$ ipython --no-banner

In [1]: import numpy as np

In [2]: from numpy import linalg as LA

In [3]: np.set_printoptions(suppress=True, linewidth=120)

In [4]: mat = np.load("mat.npy")

In [5]: mat.round(2)
Out[5]: 
array([[-2.23, -3.63,  1.62,  4.22,  1.8 , -2.74, -1.66, -2.18,  6.27,  1.97],
       [ 2.7 ,  3.4 , -1.22, -3.74, -1.66,  2.32,  1.86,  2.06, -6.56, -2.6 ],
       [ 2.8 ,  3.34, -1.13, -3.63, -1.63,  2.22,  1.9 ,  2.02, -6.62, -2.74],
       [ 1.95, -3.57,  3.58,  5.55,  1.92, -4.35,  0.46, -2.08,  1.5 , -3.22],
       [ 4.45, -1.04,  2.91,  2.94,  0.7 , -2.82,  2.09, -0.55, -3.94, -5.77],
       [-4.68, -0.04, -2.22, -1.54, -0.15,  1.83, -2.36, -0.09,  5.31,  5.81],
       [ 1.25,  3.93, -2.31, -4.96, -1.99,  3.43,  1.21,  2.35, -5.48, -0.68],
       [-0.98,  3.89, -3.35, -5.66, -2.05,  4.28,  0.08,  2.29, -2.93,  2.08],
       [ 3.17,  3.09, -0.76, -3.16, -1.49,  1.83,  2.05,  1.88, -6.78, -3.26],
       [ 2.24, -3.43,  3.62,  5.46,  1.86, -4.33,  0.62, -2.  ,  1.03, -3.55],
       [ 2.07,  3.69, -1.74, -4.35, -1.84,  2.86,  1.59,  2.22, -6.16, -1.76],
       [ 2.33,  3.59, -1.53, -4.12, -1.77,  2.65,  1.71,  2.16, -6.34, -2.1 ],
       [ 2.08, -3.51,  3.6 ,  5.52,  1.9 , -4.34,  0.53, -2.05,  1.3 , -3.37],
       [ 3.63, -2.38,  3.51,  4.49,  1.37, -3.83,  1.48, -1.35, -1.63, -5.05],
       [-3.83,  2.15, -3.43, -4.25, -1.25,  3.68, -1.61,  1.22,  2.08,  5.24],
       [-2.31,  3.39, -3.63, -5.44, -1.85,  4.32, -0.66,  1.98, -0.92,  3.63],
       [ 4.68,  0.04,  2.22,  1.54,  0.15, -1.83,  2.36,  0.09, -5.31, -5.81],
       [-4.62,  0.44, -2.55, -2.17, -0.4 ,  2.29, -2.26,  0.19,  4.75,  5.85],
       [ 4.43, -1.1 ,  2.95,  3.02,  0.74, -2.88,  2.07, -0.59, -3.84, -5.76],
       [-3.69,  2.31, -3.49, -4.42, -1.33,  3.78, -1.52,  1.31,  1.77,  5.11],
       [ 4.44,  1.45,  1.06, -0.48, -0.59, -0.32,  2.45,  0.93, -6.51, -5.21],
       [ 4.35,  1.67,  0.85, -0.81, -0.71, -0.06,  2.44,  1.06, -6.63, -5.04],
       [ 3.34,  2.96, -0.58, -2.91, -1.41,  1.62,  2.12,  1.8 , -6.83, -3.5 ],
       [-4.24, -1.89, -0.64,  1.15,  0.82, -0.2 , -2.41, -1.18,  6.73,  4.85],
       [ 1.3 ,  3.92, -2.27, -4.92, -1.98,  3.4 ,  1.24,  2.34, -5.53, -0.75],
       [ 4.29,  1.8 ,  0.73, -1.  , -0.77,  0.08,  2.43,  1.13, -6.69, -4.94],
       [-1.74, -3.8 ,  1.98,  4.62,  1.91, -3.11, -1.44, -2.28,  5.91,  1.33],
       [-2.8 , -3.34,  1.13,  3.63,  1.63, -2.22, -1.9 , -2.02,  6.62,  2.74],
       [-1.81, -3.78,  1.93,  4.57,  1.89, -3.06, -1.47, -2.27,  5.96,  1.41],
       [ 4.66, -0.11,  2.33,  1.74,  0.23, -1.97,  2.33,  0.01, -5.14, -5.83],
       [-4.43, -1.48, -1.03,  0.52,  0.61,  0.29, -2.45, -0.95,  6.53,  5.18],
       [-4.17,  1.65, -3.23, -3.68, -1.01,  3.32, -1.85,  0.92,  2.98,  5.55],
       [-3.68, -2.64,  0.19,  2.37,  1.24, -1.17, -2.24, -1.62,  6.88,  3.99],
       [ 0.73, -3.94,  3.27,  5.64,  2.07, -4.23, -0.22, -2.32,  3.26, -1.78],
       [ 3.9 ,  2.39,  0.11, -1.94, -1.09,  0.82,  2.32,  1.47, -6.87, -4.33]])

In [6]: np.allclose(mat[:-1].T @ LA.lstsq(mat[:-1].T, mat[-1])[0], mat[-1])
Out[6]: True

In [7]: np.unique(mat.round(6), axis=0).shape
Out[7]: (35, 10)

In [8]: LA.lstsq(mat[:-1].T, mat[-1])[2]
Out[8]: np.int32(2)
